$ python3 -q
>>> import numpy as np
>>> from numpy import linalg as LA
>>> np.set_printoptions(precision=3, suppress=True, linewidth=120)
>>> tidy = lambda a: np.round(a, 3) + 0
>>> X = np.array([[1.06, 0.3, 0.43, 0.37, -0.09, 2.77, 2.99],
...     [-0.44, -2.08, -0.47, 0.71, -0.41, 2.7, 2.56],
...     [2.18, 2.44, 0.97, -0.26, -0.91, -0.05, -0.5],
...     [-0.2, 5.24, 1.1, -4.15, 2.22, -1.43, 2.4],
...     [-0.7, -0.96, -0.65, -0.49, -1.85, -2.6, -3.82],
...     [0.13, -1.1, -0.08, 1.05, 0.25, 1.96, 1.78],
...     [0.77, 0.84, 0.26, -1.6, -1.73, 2.34, 2.91],
...     [-1.32, -0.56, -0.46, -1.57, -0.14, 1.09, 2.38],
...     [-2.07, 0.74, -0.31, -0.98, 2.48, -4.04, -2.7]])
>>> # rank 4
>>> left, s, vt = LA.svd(X)
>>> print(tidy(s))
[10.279  8.595  4.718  3.382  0.     0.     0.   ]
>>> np.argmax(s[:-1] / (s[1:] + 1e-6)) + 1
np.int64(4)
>>> Y = left[:, :4] @ np.diag(s[:4]) @ vt[:4]
>>> tidy(LA.norm(X - Y, 2)), tidy(s[4])
(np.float64(0.0), np.float64(0.0))
>>> print(tidy(np.abs(X - Y).max()))
0.0
>>> tidy(Y)
array([[ 1.06,  0.3 ,  0.43,  0.37, -0.09,  2.77,  2.99],
       [-0.44, -2.08, -0.47,  0.71, -0.41,  2.7 ,  2.56],
       [ 2.18,  2.44,  0.97, -0.26, -0.91, -0.05, -0.5 ],
       [-0.2 ,  5.24,  1.1 , -4.15,  2.22, -1.43,  2.4 ],
       [-0.7 , -0.96, -0.65, -0.49, -1.85, -2.6 , -3.82],
       [ 0.13, -1.1 , -0.08,  1.05,  0.25,  1.96,  1.78],
       [ 0.77,  0.84,  0.26, -1.6 , -1.73,  2.34,  2.91],
       [-1.32, -0.56, -0.46, -1.57, -0.14,  1.09,  2.38],
       [-2.07,  0.74, -0.31, -0.98,  2.48, -4.04, -2.7 ]])
